In [1]: import numpy as np

In [2]: from numpy import linalg as LA

In [3]: np.set_printoptions(precision=1, suppress=True, linewidth=140)

In [4]: X = np.load("m.npy")

In [5]: X
Out[5]: 
array([[ 4,  3,  4,  3,  3,  3],
       [ 3,  2,  3,  2,  2,  2],
       [-2, -3, -2, -3, -3, -3],
       [ 6,  5,  6,  5,  5,  5],
       [ 0, -1,  0, -1, -1, -1],
       [-3, -4, -3, -4, -4, -4],
       [-3, -4, -3, -4, -4, -4],
       [ 2,  1,  2,  1,  1,  1]])

In [6]: np.round(X @ LA.pinv(X) @ X, 1) + 0
Out[6]: 
array([[ 4.,  3.,  4.,  3.,  3.,  3.],
       [ 3.,  2.,  3.,  2.,  2.,  2.],
       [-2., -3., -2., -3., -3., -3.],
       [ 6.,  5.,  6.,  5.,  5.,  5.],
       [ 0., -1.,  0., -1., -1., -1.],
       [-3., -4., -3., -4., -4., -4.],
       [-3., -4., -3., -4., -4., -4.],
       [ 2.,  1.,  2.,  1.,  1.,  1.]])

In [7]: np.unique(X.round(6), axis=0).shape
Out[7]: (7, 6)

In [8]: np.abs(np.diag(LA.qr(X)[1])) > 1e-9
Out[8]: array([ True,  True, False, False, False, False])

In [9]: np.argsort(-LA.norm(X, axis=0).round(6), kind="stable")[:3]
Out[9]: array([0, 2, 1])

In [10]: np.round(LA.norm(X, 2) / LA.norm(X), 1)
Out[10]: np.float64(1.0)

In [11]: U, sig, vt = LA.svd(X)

In [12]: evecs = vt[:(sig > 1e-8).sum()]

In [13]: rng = np.random.default_rng(8173)

In [14]: x0 = X[4] + 3 * X[1] + rng.integers(2) * np.eye(6)[1]

In [15]: x0
Out[15]: array([9., 5., 9., 5., 5., 5.])

In [16]: np.round(evecs.T @ evecs, 1) + 0
Out[16]: 
array([[0.5, 0. , 0.5, 0. , 0. , 0. ],
       [0. , 0.2, 0. , 0.2, 0.2, 0.2],
       [0.5, 0. , 0.5, 0. , 0. , 0. ],
       [0. , 0.2, 0. , 0.2, 0.2, 0.2],
       [0. , 0.2, 0. , 0.2, 0.2, 0.2],
       [0. , 0.2, 0. , 0.2, 0.2, 0.2]])

In [17]: np.allclose(evecs.T @ evecs @ x0, x0)
Out[17]: True

In [18]: np.diag(evecs.T @ evecs)
Out[18]: array([0.5, 0.2, 0.5, 0.2, 0.2, 0.2])

In [19]: G = X.T @ X

In [20]: (X @ X.T).shape
Out[20]: (8, 8)

In [21]: np.round(LA.eigvalsh(G)[::-1], 1) + 0
Out[21]: array([487.4,  10.6,   0. ,   0. ,   0. ,   0. ])

In [22]: np.trace(G), (X ** 2).sum()
Out[22]: (np.int64(498), np.int64(498))

In [23]: X.ravel(order="F")
Out[23]: 
array([ 4,  3, -2,  6,  0, -3, -3,  2,  3,  2, -3,  5, -1, -4, -4,  1,  4,  3, -2,  6,  0, -3, -3,  2,  3,  2, -3,  5, -1, -4, -4,  1,  3,
        2, -3,  5, -1, -4, -4,  1,  3,  2, -3,  5, -1, -4, -4,  1])

In [24]: X.reshape(2, -1)
Out[24]: 
array([[ 4,  3,  4,  3,  3,  3,  3,  2,  3,  2,  2,  2, -2, -3, -2, -3, -3, -3,  6,  5,  6,  5,  5,  5],
       [ 0, -1,  0, -1, -1, -1, -3, -4, -3, -4, -4, -4, -3, -4, -3, -4, -4, -4,  2,  1,  2,  1,  1,  1]])

In [25]: blk = X.reshape(8, 2, -1)

In [26]: np.einsum("ihd,ihd->ih", blk, blk)
Out[26]: 
array([[41, 27],
       [22, 12],
       [17, 27],
       [97, 75],
       [ 1,  3],
       [34, 48],
       [34, 48],
       [ 9,  3]])

In [27]: np.einsum("ihd,jhd->hij", blk, blk).shape
Out[27]: (2, 8, 8)

In [28]: blk.sum(axis=1)
Out[28]: 
array([[ 7,  6,  7],
       [ 5,  4,  5],
       [-5, -6, -5],
       [11, 10, 11],
       [-1, -2, -1],
       [-7, -8, -7],
       [-7, -8, -7],
       [ 3,  2,  3]])

In [29]: f = np.array([4, 4, 5, 1, 5, 3, 0, 2]) + 0.5

In [30]: A = np.eye(8) - 2 * np.outer(f, f) / (f @ f)

In [31]: A.round(1) + 0
Out[31]: 
array([[ 0.7, -0.3, -0.4, -0.1, -0.4, -0.3,  0. , -0.2],
       [-0.3,  0.7, -0.4, -0.1, -0.4, -0.3,  0. , -0.2],
       [-0.4, -0.4,  0.5, -0.1, -0.5, -0.3,  0. , -0.2],
       [-0.1, -0.1, -0.1,  1. , -0.1, -0.1,  0. , -0.1],
       [-0.4, -0.4, -0.5, -0.1,  0.5, -0.3,  0. , -0.2],
       [-0.3, -0.3, -0.3, -0.1, -0.3,  0.8,  0. , -0.1],
       [ 0. ,  0. ,  0. ,  0. ,  0. ,  0. ,  1. ,  0. ],
       [-0.2, -0.2, -0.2, -0.1, -0.2, -0.1,  0. ,  0.9]])

In [32]: t = np.radians(94)

In [33]: r_ = np.eye(8)

In [34]: r_[4, 4] = r_[2, 2] = np.cos(t)

In [35]: r_[4, 2], r_[2, 4] = -np.sin(t), np.sin(t)

In [36]: r_
Out[36]: 
array([[ 1. ,  0. ,  0. ,  0. ,  0. ,  0. ,  0. ,  0. ],
       [ 0. ,  1. ,  0. ,  0. ,  0. ,  0. ,  0. ,  0. ],
       [ 0. ,  0. , -0.1,  0. ,  1. ,  0. ,  0. ,  0. ],
       [ 0. ,  0. ,  0. ,  1. ,  0. ,  0. ,  0. ,  0. ],
       [ 0. ,  0. , -1. ,  0. , -0.1,  0. ,  0. ,  0. ],
       [ 0. ,  0. ,  0. ,  0. ,  0. ,  1. ,  0. ,  0. ],
       [ 0. ,  0. ,  0. ,  0. ,  0. ,  0. ,  1. ,  0. ],
       [ 0. ,  0. ,  0. ,  0. ,  0. ,  0. ,  0. ,  1. ]])

In [37]: A2 = A @ r_.T

In [38]: np.abs(A2 - A).max(axis=0)
Out[38]: array([0. , 0. , 1. , 0. , 0.8, 0. , 0. , 0. ])

In [39]: round(float(LA.det(r_)), 1), np.round(np.trace(r_), 1)
Out[39]: (1.0, np.float64(5.9))

In [40]: np.allclose(LA.norm(A, axis=1), LA.norm(A2, axis=1))
Out[40]: True

In [41]: np.round(A @ A, 1) + 0
Out[41]: 
array([[1., 0., 0., 0., 0., 0., 0., 0.],
       [0., 1., 0., 0., 0., 0., 0., 0.],
       [0., 0., 1., 0., 0., 0., 0., 0.],
       [0., 0., 0., 1., 0., 0., 0., 0.],
       [0., 0., 0., 0., 1., 0., 0., 0.],
       [0., 0., 0., 0., 0., 1., 0., 0.],
       [0., 0., 0., 0., 0., 0., 1., 0.],
       [0., 0., 0., 0., 0., 0., 0., 1.]])

In [42]: J = np.loadtxt("data.csv", delimiter=",")

In [43]: J
Out[43]: 
array([[ 0.2, -0.7, -1. , -0.7,  0.4, -1. , -0.8],
       [-0.2,  1. ,  1. ,  1. , -0.9,  1. , -0.4],
       [-0.6,  0.7,  1. ,  0.7, -0.5,  0.9,  0.9],
       [-1. ,  0.5, -1. , -0.2, -0.8, -1. , -0.5],
       [ 0. ,  0.8,  1. ,  0.8, -0.3,  1. ,  0.9],
       [-0.4, -0.2, -0.9, -0.3,  0. , -0.7, -0.2],
       [ 1. ,  0.3,  1. ,  0.6,  0.5,  1. , -0.3],
       [-0.5,  0.8,  0. ,  0.6, -0.6,  0.4, -0.4],
       [-0.9, -0.1,  0.1,  0.1, -0.2,  0.2,  1. ],
       [-0.4,  0.1,  0. ,  0.1, -0.2,  0.1,  0.4],
       [-0.5,  0.3, -0.6,  0.1, -0.4, -0.3, -0.1],
       [ 1. , -0.4,  1. ,  0.5,  0.8,  1. ,  1. ],
       [ 1. ,  0.7,  1. ,  0.8,  0.3,  1. , -0.6],
       [-0.7,  0.9,  0. ,  0.7, -0.8,  0.6, -0.4],
       [ 0.9,  0.4,  0.4,  0.1,  0.1,  0.2, -1. ],
       [-0.3, -0.5, -1. , -0.7, -0.1, -1. , -0.9],
       [-0.7,  0.7, -0.8,  0.4, -0.7, -0.2, -0.4],
       [ 1. ,  0.7,  1. ,  0.6,  0.2,  1. , -0.9],
       [ 1. , -0.7,  0.9, -0.4,  0.8,  0.5, -0.5],
       [-0.8,  0.1, -0.2,  0.2, -0.3,  0.1,  0.9],
       [-0.9,  0.2, -1. , -0.4, -0.6, -1. , -0.9],
       [-0.6,  0.2,  0.4,  0.3, -0.2,  0.4,  0.8],
       [ 0.1, -0.5,  0.4, -0.2,  0.4,  0. ,  0.6],
       [-1. ,  0.9,  0.1,  0.7, -0.8,  0.7,  1. ],
       [-0.9, -0.7, -1. , -0.5,  0. , -0.9,  1. ],
       [-0.9, -0.9, -0.9, -0.6,  0.3, -0.9,  1. ],
       [-0.9,  0.3, -1. , -0.1, -0.6, -0.9, -0.4],
       [ 0. ,  1. ,  1. ,  0.9, -0.8,  1. ,  0. ],
       [-1. ,  0.1, -1. , -0.1, -0.7, -0.9,  0.9]])

In [44]: hat = J @ LA.solve(J.T @ J, J.T)

In [45]: round(np.trace(hat), 1)
Out[45]: np.float64(7.0)

In [46]: np.allclose(hat @ hat, hat)
Out[46]: True

In [47]: np.round(LA.eigvalsh(hat), 1) + 0
Out[47]: array([0., 0., 0., 0., 0., 0., 0., 0., 0., 0., 0., 0., 0., 0., 0., 0., 0., 0., 0., 0., 0., 0., 1., 1., 1., 1., 1., 1., 1.])

In [48]: A2 = np.array([[-2, 1, -2, 3, 3, 1, 1, 1, -3, -2, 0],
    ...:     [0, 1, -2, -2, -2, 0, 3, 2, 1, -3, 2],
    ...:     [1, 0, -1, -3, 1, -1, -1, 0, 3, -2, 3],
    ...:     [-3, 3, -3, 1, 1, 1, 0, -2, -3, 2, 3],
    ...:     [2, -2, -2, 1, 2, -3, -1, -3, 0, 2, -1],
    ...:     [-3, 1, -3, -3, 2, -1, 3, -3, -2, 2, 0],
    ...:     [1, -1, 1, 2, 1, 3, 0, 2, -3, 0, 1],
    ...:     [-1, -1, -2, -2, -2, 2, 2, 2, 0, -3, 2],
    ...:     [3, 3, -3, -3, 3, 1, -2, 1, -3, 0, -2],
    ...:     [1, 2, 2, 1, 2, -2, 3, -3, -2, 0, -2],
    ...:     [1, 2, 3, 3, -3, 0, 0, 0, -2, 3, -1]])

In [49]: E = np.tril(A2)

In [50]: E
Out[50]: 
array([[-2,  0,  0,  0,  0,  0,  0,  0,  0,  0,  0],
       [ 0,  1,  0,  0,  0,  0,  0,  0,  0,  0,  0],
       [ 1,  0, -1,  0,  0,  0,  0,  0,  0,  0,  0],
       [-3,  3, -3,  1,  0,  0,  0,  0,  0,  0,  0],
       [ 2, -2, -2,  1,  2,  0,  0,  0,  0,  0,  0],
       [-3,  1, -3, -3,  2, -1,  0,  0,  0,  0,  0],
       [ 1, -1,  1,  2,  1,  3,  0,  0,  0,  0,  0],
       [-1, -1, -2, -2, -2,  2,  2,  2,  0,  0,  0],
       [ 3,  3, -3, -3,  3,  1, -2,  1, -3,  0,  0],
       [ 1,  2,  2,  1,  2, -2,  3, -3, -2,  0,  0],
       [ 1,  2,  3,  3, -3,  0,  0,  0, -2,  3, -1]])

In [51]: U, sig, vt = LA.svd(E)

In [52]: np.argmax(sig[:-1] / (sig[1:] + 1e-6)) + 1
Out[52]: np.int64(10)

In [53]: A2 = U[:, :10] @ np.diag(sig[:10]) @ vt[:10]

In [54]: LA.matrix_rank(A2)
Out[54]: np.int64(10)

In [55]: round(LA.norm(E - A2) / LA.norm(E), 1)
Out[55]: np.float64(0.0)

In [56]: LA.matrix_rank(E, rtol=0.05)
Out[56]: np.int64(9)

In [57]: A2.round(1) + 0
Out[57]: 
array([[-2.,  0.,  0.,  0.,  0.,  0.,  0.,  0.,  0.,  0.,  0.],
       [ 0.,  1.,  0.,  0.,  0.,  0.,  0.,  0.,  0.,  0.,  0.],
       [ 1.,  0., -1.,  0.,  0.,  0.,  0.,  0.,  0.,  0.,  0.],
       [-3.,  3., -3.,  1.,  0.,  0.,  0.,  0.,  0.,  0.,  0.],
       [ 2., -2., -2.,  1.,  2.,  0.,  0.,  0.,  0.,  0.,  0.],
       [-3.,  1., -3., -3.,  2., -1.,  0.,  0.,  0.,  0.,  0.],
       [ 1., -1.,  1.,  2.,  1.,  3.,  0.,  0.,  0.,  0.,  0.],
       [-1., -1., -2., -2., -2.,  2.,  2.,  2.,  0.,  0.,  0.],
       [ 3.,  3., -3., -3.,  3.,  1., -2.,  1., -3.,  0.,  0.],
       [ 1.,  2.,  2.,  1.,  2., -2.,  3., -3., -2.,  0.,  0.],
       [ 1.,  2.,  3.,  3., -3.,  0.,  0.,  0., -2.,  3., -1.]])

In [58]: np.round(np.abs(E - A2).max(), 1)
Out[58]: np.float64(0.0)

In [59]: w1 = np.array([[0, 2],
    ...:     [0, 0],
    ...:     [1, 0],
    ...:     [0, 0],
    ...:     [1, 1],
    ...:     [1, 2],
    ...:     [1, 1],
    ...:     [2, 2],
    ...:     [1, 1],
    ...:     [2, 2],
    ...:     [1, 2]])

In [60]: coef = np.array([2, 0])

In [61]: act = np.maximum(E @ w1 + coef, 0)

In [62]: act
Out[62]: 
array([[2, 0],
       [2, 0],
       [1, 2],
       [0, 0],
       [2, 6],
       [0, 0],
       [7, 9],
       [6, 6],
       [0, 8],
       [0, 0],
       [5, 1]])

In [63]: Z = np.array([[-3, -2, -2], [3, -3, -1]])

In [64]: act @ Z
Out[64]: 
array([[ -6,  -4,  -4],
       [ -6,  -4,  -4],
       [  3,  -8,  -4],
       [  0,   0,   0],
       [ 12, -22, -10],
       [  0,   0,   0],
       [  6, -41, -23],
       [  0, -30, -18],
       [ 24, -24,  -8],
       [  0,   0,   0],
       [-12, -13, -11]])

In [65]: U, sig, vt = LA.svd(E)

In [66]: evecs = vt[:(sig > 1e-8).sum()]

In [67]: x0 = E[5] + -3 * E[2] + rng.integers(2) * np.eye(11)[4]

In [68]: x0
Out[68]: array([-6.,  1.,  0., -3.,  2., -1.,  0.,  0.,  0.,  0.,  0.])

In [69]: round(LA.norm(x0 - evecs.T @ evecs @ x0), 1)
Out[69]: np.float64(0.0)

In [70]: np.round(evecs.T @ evecs, 1) + 0
Out[70]: 
array([[ 1. ,  0. ,  0. ,  0. ,  0. ,  0. ,  0. ,  0. ,  0. ,  0. ,  0. ],
       [ 0. ,  1. ,  0. ,  0. ,  0. ,  0. ,  0. ,  0. ,  0. ,  0. ,  0. ],
       [ 0. ,  0. ,  1. ,  0. ,  0. ,  0. ,  0. ,  0. ,  0. ,  0. ,  0. ],
       [ 0. ,  0. ,  0. ,  1. ,  0. ,  0. ,  0. ,  0. ,  0. ,  0. ,  0. ],
       [ 0. ,  0. ,  0. ,  0. ,  1. ,  0. ,  0. ,  0. ,  0. ,  0. ,  0. ],
       [ 0. ,  0. ,  0. ,  0. ,  0. ,  1. ,  0. ,  0. ,  0. ,  0. ,  0. ],
       [ 0. ,  0. ,  0. ,  0. ,  0. ,  0. ,  1. ,  0. ,  0. ,  0. ,  0. ],
       [ 0. ,  0. ,  0. ,  0. ,  0. ,  0. ,  0. ,  1. ,  0. ,  0. ,  0. ],
       [ 0. ,  0. ,  0. ,  0. ,  0. ,  0. ,  0. ,  0. ,  1. ,  0. ,  0. ],
       [ 0. ,  0. ,  0. ,  0. ,  0. ,  0. ,  0. ,  0. ,  0. ,  0.9, -0.3],
       [ 0. ,  0. ,  0. ,  0. ,  0. ,  0. ,  0. ,  0. ,  0. , -0.3,  0.1]])

In [71]: np.allclose(evecs.T @ evecs @ x0, x0)
Out[71]: True

In [72]: np.diag(evecs.T @ evecs)
Out[72]: array([1. , 1. , 1. , 1. , 1. , 1. , 1. , 1. , 1. , 0.9, 0.1])
